$ python3 -q
>>> import numpy as np
>>> np.set_printoptions(suppress=True, linewidth=200)
>>> J = np.load("arr.npy")
>>> print(J)
[[ 8. -2.  0. -3.  2.]
 [ 0.  2.  1.  1.  0.]
 [ 0.  2.  0.  3.  2.]
 [ 0.  1.  2.  2.  1.]
 [ 0.  3.  1.  3.  0.]]
>>> f = np.array([1, 0, 0, 0, 1])
>>> M2 = J + np.outer(f, np.eye(5)[3])
>>> print(M2)
[[ 8. -2.  0. -2.  2.]
 [ 0.  2.  1.  1.  0.]
 [ 0.  2.  0.  3.  2.]
 [ 0.  1.  2.  2.  1.]
 [ 0.  3.  1.  4.  0.]]
>>> print(np.linalg.matrix_rank(M2 - J))
1
>>> print(np.linalg.matrix_rank(np.linalg.inv(M2) - np.linalg.inv(J), tol=1e-8))
1
>>> x0 = np.array([-1, 0, 0, 3, 2])
>>> a = np.maximum(J @ x0, 0)
>>> print(np.maximum(J @ x0, 0) - np.maximum(-J @ x0, 0))
[-13.   3.  13.   8.   9.]
>>> print(J * (a > 1e-9)[:, None])
[[ 0. -0.  0. -0.  0.]
 [ 0.  2.  1.  1.  0.]
 [ 0.  2.  0.  3.  2.]
 [ 0.  1.  2.  2.  1.]
 [ 0.  3.  1.  3.  0.]]
>>> print(np.round(np.tanh(J @ x0), 3))
[-1.     0.995  1.     1.     1.   ]
>>> print(a)
[ 0.  3. 13.  8.  9.]
>>> print(np.flatnonzero(a > 1e-9))
[1 2 3 4]
>>> print(J.T @ a)
[ 0. 67. 28. 85. 34.]
>>> print(np.maximum(J @ (3 * x0), 0))
[ 0.  9. 39. 24. 27.]
>>> print(J @ J)
[[ 64. -17.  -6. -26.  13.]
 [  0.   7.   4.   7.   3.]
 [  0.  13.  10.  14.   3.]
 [  0.  11.   6.  14.   6.]
 [  0.  11.   9.  12.   5.]]
>>> print((J + J.T) / 2)
[[ 8.  -1.   0.  -1.5  1. ]
 [-1.   2.   1.5  1.   1.5]
 [ 0.   1.5  0.   2.5  1.5]
 [-1.5  1.   2.5  2.   2. ]
 [ 1.   1.5  1.5  2.   0. ]]
>>> print(np.allclose(J, J.T))
False
>>> print(np.allclose(J @ J.T, J.T @ J))
False
>>> print(round(np.abs(np.linalg.eigvals(J)).max(), 3))
8.0
>>> print(np.round(np.sort(np.abs(np.linalg.eigvals(J))), 3))
[0.965 1.536 1.536 5.712 8.   ]
>>> print(np.round(np.linalg.matrix_power(J, 4), 3))
[[ 4096. -1428.  -551. -2075.   672.]
 [    0.   211.   137.   239.    90.]
 [    0.   408.   263.   463.   168.]
 [    0.   375.   242.   429.   165.]
 [    0.   381.   251.   431.   157.]]
>>> rng = np.random.default_rng(4162)
>>> lab = rng.permutation(5)
>>> print(lab)
[1 0 3 4 2]
>>> M2 = J[lab][:, lab]
>>> print(M2)
[[ 2.  0.  1.  0.  1.]
 [-2.  8. -3.  2.  0.]
 [ 1.  0.  2.  1.  2.]
 [ 3.  0.  3.  0.  1.]
 [ 2.  0.  3.  2.  0.]]
>>> print(np.round(np.sort(np.abs(np.linalg.eigvals(M2))), 3))
[0.965 1.536 1.536 5.712 8.   ]
>>> print(np.trace(M2))
12.0
>>> print(np.diag(M2))
[2. 8. 2. 0. 0.]
>>> K = np.loadtxt("run10.csv", delimiter=",")
>>> print(K)
[[-1.  1. -2.]
 [ 1. -1.  1.]
 [-2.  1. -1.]]
>>> print(np.einsum("ii->", K))
-3.0
>>> print(np.round(np.poly(K), 3))
[ 1.  3. -3. -1.]
>>> print(round(float(np.linalg.det(2 * K)), 3), round(np.linalg.det(K), 3))
8.0 1.0
>>> print(np.round(np.linalg.eigvals(K), 3))
[-3.732  1.    -0.268]
>>> print(round(np.linalg.det(K.T), 3))
1.0
>>> hat = np.triu(np.array([[2, 1, 2], [1, 2, 1], [2, 0, 2]]), 1) + np.eye(3)
>>> M2 = hat @ K @ np.linalg.inv(hat)
>>> print(round(np.linalg.det(M2), 3))
1.0
>>> print(hat @ K - K @ hat)
[[-3.  2.  0.]
 [-2.  0. -2.]
 [ 0.  2.  3.]]
>>> print(np.trace(M2), np.trace(K))
-3.0 -3.0
>>> ev, evecs = np.linalg.eig(K)
>>> print(np.round(np.sort(np.linalg.eigvals(np.linalg.inv(K))), 3))
[-3.732 -0.268  1.   ]
>>> print(np.round(np.prod(ev), 3))
1.0
>>> print(np.round(np.sort(np.linalg.eigvals(K.T)), 3))
[-3.732 -0.268  1.   ]
>>> print(ev.round(3))
[-3.732  1.    -0.268]
>>> M2 = np.linalg.inv(K)
>>> print(round(float(np.linalg.cond(K)), 3))
13.928
>>> ev, evecs = np.linalg.eigh(K)
>>> print(np.round(np.linalg.eigvalsh(K @ K), 3))
[ 0.072  1.    13.928]
>>> print(np.round(np.linalg.svd(K, compute_uv=False), 3))
[3.732 1.    0.268]
>>> print(ev.round(3))
[-3.732 -0.268  1.   ]
>>> print((ev > 1e-8).sum(), (ev < -1e-8).sum())
1 2
>>> print(ev.sum(), np.trace(K))
-3.0 -3.0
>>> print(np.round(np.abs(evecs[:, -1]), 3) + 0)
[0.707 0.    0.707]
>>> print(np.round(np.linalg.eigvalsh(K + 3 * np.eye(3)), 3))
[-0.732  2.732  4.   ]
>>> F = np.load("m.npy")
>>> print(F.round(3))
[[ 0.023 -0.068  0.114  0.068]
 [-0.068  0.205 -0.341 -0.205]
 [ 0.114 -0.341  0.568  0.341]
 [ 0.068 -0.205  0.341  0.205]]
>>> ev, evecs = np.linalg.eigh(F)
>>> x0 = np.array([4, 1, -4, 1])
>>> print(round(float(x0 @ F @ x0), 3))
5.818
>>> print(np.round(evecs * np.maximum(ev, 0) @ evecs.T, 3))
[[ 0.023 -0.068  0.114  0.068]
 [-0.068  0.205 -0.341 -0.205]
 [ 0.114 -0.341  0.568  0.341]
 [ 0.068 -0.205  0.341  0.205]]
>>> print(np.round(x0 @ F @ x0 / (x0 @ x0), 3), np.round(ev[0], 3), round(ev[-1], 3))
0.171 -0.0 1.0
>>> print(np.round(evecs * np.abs(ev) @ evecs.T, 3))
[[ 0.023 -0.068  0.114  0.068]
 [-0.068  0.205 -0.341 -0.205]
 [ 0.114 -0.341  0.568  0.341]
 [ 0.068 -0.205  0.341  0.205]]
>>> Uu, sig, Vh = np.linalg.svd(F)
>>> print(np.argmax(sig[:-1] / (sig[1:] + 1e-6)) + 1)
1
>>> print(sig.round(3) + 0)
[1. 0. 0. 0.]
>>> M2 = Uu[:, :1] @ np.diag(sig[:1]) @ Vh[:1]
>>> print(np.linalg.matrix_rank(M2))
1
>>> print(round(float(np.linalg.norm(F - M2) / np.linalg.norm(F)), 3))
0.0
>>> print(M2.round(3))
[[ 0.023 -0.068  0.114  0.068]
 [-0.068  0.205 -0.341 -0.205]
 [ 0.114 -0.341  0.568  0.341]
 [ 0.068 -0.205  0.341  0.205]]
>>> print(np.linalg.matrix_rank(F, rtol=0.05))
1
>>> print(round(float(np.linalg.norm(F - M2, 2)), 3), np.round(sig[1], 3))
0.0 0.0
>>> ev, evecs = np.linalg.eigh(F)
>>> print(np.round(np.linalg.eigvalsh(F + -1 * np.eye(4)), 3) + 0)
[-1. -1. -1.  0.]
>>> print(np.unique(ev.round(6) + 0, return_counts=True)[1])
[3 1]
>>> print(np.round(evecs.T @ evecs, 3) + 0)
[[1. 0. 0. 0.]
 [0. 1. 0. 0.]
 [0. 0. 1. 0.]
 [0. 0. 0. 1.]]
>>> print(np.round(evecs @ np.diag(ev) @ evecs.T, 3))
[[ 0.023 -0.068  0.114  0.068]
 [-0.068  0.205 -0.341 -0.205]
 [ 0.114 -0.341  0.568  0.341]
 [ 0.068 -0.205  0.341  0.205]]
>>> print(np.round(evecs.T @ F @ evecs, 3) + 0)
[[0. 0. 0. 0.]
 [0. 0. 0. 0.]
 [0. 0. 0. 0.]
 [0. 0. 0. 1.]]
>>> print((ev > 1e-8).sum(), (ev < -1e-8).sum())
1 0
>>> print(np.round(np.linalg.svd(F, compute_uv=False), 3) + 0)
[1. 0. 0. 0.]
>>> cov = F.T @ F
>>> print(np.round(np.linalg.svd(F, compute_uv=False) ** 2, 3) + 0)
[1. 0. 0. 0.]
>>> print((F @ F.T).shape)
(4, 4)
>>> print(np.round(np.diag(cov), 3))
[0.023 0.205 0.568 0.205]
>>> E = np.load("test8.npy")
>>> print(E)
[[ 1 -1  1 -1]
 [ 1  0  0  0]
 [ 1  1  1  1]]
>>> lab = rng.permutation(3)
>>> print(lab)
[0 1 2]
>>> M2 = K[lab][:, lab]
>>> print(np.trace(M2))
-3.0
>>> print(np.round(np.linalg.det(M2), 3), round(float(np.linalg.det(K[lab])), 3))
1.0 1.0
>>> t3 = np.stack([E, 2 * E, E[::-1]])
>>> print(np.round(np.linalg.norm(t3, axis=(1, 2)), 3))
[3. 6. 3.]
>>> print(np.linalg.matrix_rank(t3.reshape(3, -1)))
2
>>> print(np.einsum("bij,cij->bc", t3, t3))
[[ 9 18  1]
 [18 36  2]
 [ 1  2  9]]
>>> M2 = np.array([[5], [3], [-5], [1]])
>>> C = np.array([[1, 7, 3, 2]])
>>> feats = M2 @ C
>>> print(feats)
[[  5  35  15  10]
 [  3  21   9   6]
 [ -5 -35 -15 -10]
 [  1   7   3   2]]
>>> print(np.round(np.poly(feats), 3) + 0)
[  1. -13.   0.   0.   0.]
>>> print(np.einsum("ii->", feats))
13
>>> print(round(np.linalg.eigvals(feats).sum().real, 3))
13.0
>>> print(np.einsum("ij,ji->", feats, feats))
169
>>> M2 = np.array([[2, -2], [1, -3]])
>>> C = np.kron(M2, feats)
>>> print(round(np.linalg.norm(C, 2), 3), round(float(np.linalg.norm(M2, 2) * np.linalg.norm(feats, 2)), 3))
253.959 253.959
>>> print(C.shape)
(8, 8)
>>> M2 = feats[0, 0] * feats[1:] - np.outer(feats[1:, 0], feats[0])
>>> print(M2)
[[0 0 0 0]
 [0 0 0 0]
 [0 0 0 0]]
>>> print(np.linalg.matrix_rank(M2), np.linalg.matrix_rank(feats))
0 1
>>> ang = np.radians(60)
>>> R = np.eye(4)
>>> R[3, 3] = R[0, 0] = np.cos(ang)
>>> R[3, 0], R[0, 3] = -np.sin(ang), np.sin(ang)
>>> print(R.round(3))
[[ 0.5    0.     0.     0.866]
 [ 0.     1.     0.     0.   ]
 [ 0.     0.     1.     0.   ]
 [-0.866  0.     0.     0.5  ]]
>>> M2 = feats @ R.T
>>> print(np.allclose(np.linalg.norm(feats, axis=1), np.linalg.norm(M2, axis=1)))
True
>>> print(np.round(np.linalg.svd(feats, compute_uv=False), 3) + 0, np.round(np.linalg.svd(M2, compute_uv=False), 3) + 0)
[61.482  0.     0.     0.   ] [61.482  0.     0.     0.   ]
>>> print(np.round(np.abs(M2 - feats).max(axis=0), 3))
[6.16 0.   0.   9.33]
>>> print(M2.round(3))
[[ 11.16   35.     15.      0.67 ]
 [  6.696  21.      9.      0.402]
 [-11.16  -35.    -15.     -0.67 ]
 [  2.232   7.      3.      0.134]]
>>> print(np.round(np.linalg.det(R), 3), np.trace(R))
1.0 3.0
>>> mat = np.loadtxt("w.csv", delimiter=",")
>>> print(mat.round(3))
[[-17.314   2.317   1.058 -25.387]
 [-10.264   4.826  -5.639 -16.691]
 [ -9.32    4.979  -5.972 -15.148]
 [ -8.326   5.058  -6.129 -13.426]
 [ -3.357   3.487  -3.607  -4.22 ]
 [ -2.097   2.399  -2.265  -2.249]
 [ -1.207   1.46   -1.278  -1.117]
 [ 20.024 -27.24   -9.056 -25.114]
 [ 21.328 -28.763 -10.881 -27.853]
 [ 22.348 -29.935 -12.363 -30.029]]
>>> Uu, sig, Vh = np.linalg.svd(mat)
>>> print(np.argmax(sig[:-1] / (sig[1:] + 1e-6)) + 1)
3
>>> M2 = Uu[:, :3] @ np.diag(sig[:3]) @ Vh[:3]
>>> print(np.linalg.matrix_rank(mat, rtol=0.05))
3
>>> print(M2.round(3))
[[-17.314   2.317   1.058 -25.387]
 [-10.264   4.826  -5.639 -16.691]
 [ -9.32    4.979  -5.972 -15.148]
 [ -8.326   5.058  -6.129 -13.426]
 [ -3.357   3.487  -3.607  -4.22 ]
 [ -2.097   2.399  -2.265  -2.249]
 [ -1.207   1.46   -1.278  -1.117]
 [ 20.024 -27.24   -9.056 -25.114]
 [ 21.328 -28.763 -10.881 -27.853]
 [ 22.348 -29.935 -12.363 -30.029]]
>>> Uu, sig, Vh = np.linalg.svd(M2)
>>> evecs = Vh[:(sig > 1e-8).sum()]
>>> x0 = M2[7] + -3 * M2[6] + rng.integers(2) * np.eye(4)[2]
>>> print(x0.round(3))
[ 23.645 -31.621  -5.222 -21.762]
>>> print(np.round(np.diag(evecs.T @ evecs), 3))
[0.649 0.637 0.825 0.89 ]
>>> print(np.round(mat @ np.linalg.pinv(mat) @ mat, 3))
[[-17.314   2.317   1.058 -25.387]
 [-10.264   4.826  -5.639 -16.691]
 [ -9.32    4.979  -5.972 -15.148]
 [ -8.326   5.058  -6.129 -13.426]
 [ -3.357   3.487  -3.607  -4.22 ]
 [ -2.097   2.399  -2.265  -2.249]
 [ -1.207   1.46   -1.278  -1.117]
 [ 20.024 -27.24   -9.056 -25.114]
 [ 21.328 -28.763 -10.881 -27.853]
 [ 22.348 -29.935 -12.363 -30.029]]
>>> print(np.abs(np.diag(np.linalg.qr(mat)[1])) > 1e-9)
[ True  True  True False]
>>> print(np.linalg.lstsq(mat[:-1].T, mat[-1])[2])
3
>>> print(np.allclose(mat[:-1].T @ np.linalg.lstsq(mat[:-1].T, mat[-1])[0], mat[-1]))
True
>>> print(np.round(np.trace(np.linalg.pinv(mat) @ mat), 3))
3.0
>>> try:
...     np.linalg.inv(mat)
... except np.linalg.LinAlgError as e:
...     print(repr(e))
... 
LinAlgError('Last 2 dimensions of the array must be square')
>>> print(np.unique(mat.round(6), axis=0).shape)
(10, 4)
>>> E @ E
Traceback (most recent call last):
  File "<python-input-145>", line 1, in <module>
    E @ E
    ~~^~~
ValueError: matmul: Input operand 1 has a mismatch in its core dimension 0, with gufunc signature (n?,k),(k,m?)->(n?,m?) (size 3 is different from 4)
>>> cov = E.T @ E
>>> print(np.trace(cov), (E ** 2).sum())
9 9
>>> print(np.round(np.linalg.svd(E, compute_uv=False) ** 2, 3))
[4.562 4.    0.438]
>>> print(np.round(np.linalg.eigvalsh(cov)[::-1], 3))
[4.562 4.    0.438 0.   ]
>>> A = np.loadtxt("sample5.csv", delimiter=",")
>>> print(A)
[[  0.  -8.   9.  -4.]
 [  8.   0. -16.   1.]
 [ -9.  16.   0.  -5.]
 [  4.  -1.   5.   0.]]
>>> cov = np.cov(mat, rowvar=False)
>>> print(np.argsort(-mat.std(axis=0).round(6), kind="stable"))
[1 0 3 2]
>>> print(cov.shape)
(4, 4)
>>> print(np.argwhere(np.triu(np.abs(np.corrcoef(mat.T)) > 0.8, 1)))
[[0 1]
 [0 2]
 [1 2]]
>>> print(np.round(np.polyfit(mat[:, 0], mat[:, 3], 1), 3))
[ -0.361 -15.697]
>>> print(np.round(np.median(mat, axis=0), 3))
[ -2.727   2.358  -5.805 -15.919]
>>> print(cov.round(3))
[[ 213.308 -216.89   -50.972  -77.051]
 [-216.89   243.04    53.297  121.061]
 [ -50.972   53.297   18.234   28.719]
 [ -77.051  121.061   28.719  118.392]]
>>> print(A.reshape(2, -1))
[[  0.  -8.   9.  -4.   8.   0. -16.   1.]
 [ -9.  16.   0.  -5.   4.  -1.   5.   0.]]
>>> print(A.reshape(-1, 2))
[[  0.  -8.]
 [  9.  -4.]
 [  8.   0.]
 [-16.   1.]
 [ -9.  16.]
 [  0.  -5.]
 [  4.  -1.]
 [  5.   0.]]
>>> print(A.ravel(order="F"))
[  0.   8.  -9.   4.  -8.   0.  16.  -1.   9. -16.   0.   5.  -4.   1.  -5.   0.]
>>> t3 = A.reshape(4, 2, -1)
>>> print(t3.transpose(1, 0, 2))
[[[  0.  -8.]
  [  8.   0.]
  [ -9.  16.]
  [  4.  -1.]]

 [[  9.  -4.]
  [-16.   1.]
  [  0.  -5.]
  [  5.   0.]]]
>>> print(t3.shape)
(4, 2, 2)
>>> print(np.einsum("ihd,ihd->ih", t3, t3))
[[ 64.  97.]
 [ 64. 257.]
 [337.  25.]
 [ 17.  25.]]
>>> print(t3[:, 0])
[[ 0. -8.]
 [ 8.  0.]
 [-9. 16.]
 [ 4. -1.]]
>>> x0 = np.array([2, 0, 3, 0])
>>> print(x0 @ A @ x0)
0.0
>>> print(round(np.linalg.det(A), 3))
9025.0
>>> Q = np.linalg.solve(np.eye(4) - A, np.eye(4) + A)
>>> print(np.round(Q @ Q.T, 3) + 0)
[[1. 0. 0. 0.]
 [0. 1. 0. 0.]
 [0. 0. 1. 0.]
 [0. 0. 0. 1.]]
>>> print(round(float(np.linalg.det(Q)), 3))
1.0
>>> hat = np.triu(np.array([[-2, 0, 1, 1], [2, -2, 1, -2], [2, -1, 1, 2], [0, 1, 0, 1]]), 1) + np.eye(4)
>>> M2 = hat @ A @ np.linalg.inv(hat)
>>> print(M2)
[[ -5.   7.  12. -14.]
 [ -9.  18. -35. 111.]
 [ -1.  14.  -3.  30.]
 [  4.  -1.   2. -10.]]
>>> print(hat @ A - A @ hat)
[[ -5.  15.  13. -39.]
 [-17.  18. -18.  19.]
 [  8.  -2.   3.  41.]
 [  0.   0.  -3. -16.]]
>>> print(np.linalg.matrix_rank(M2))
4
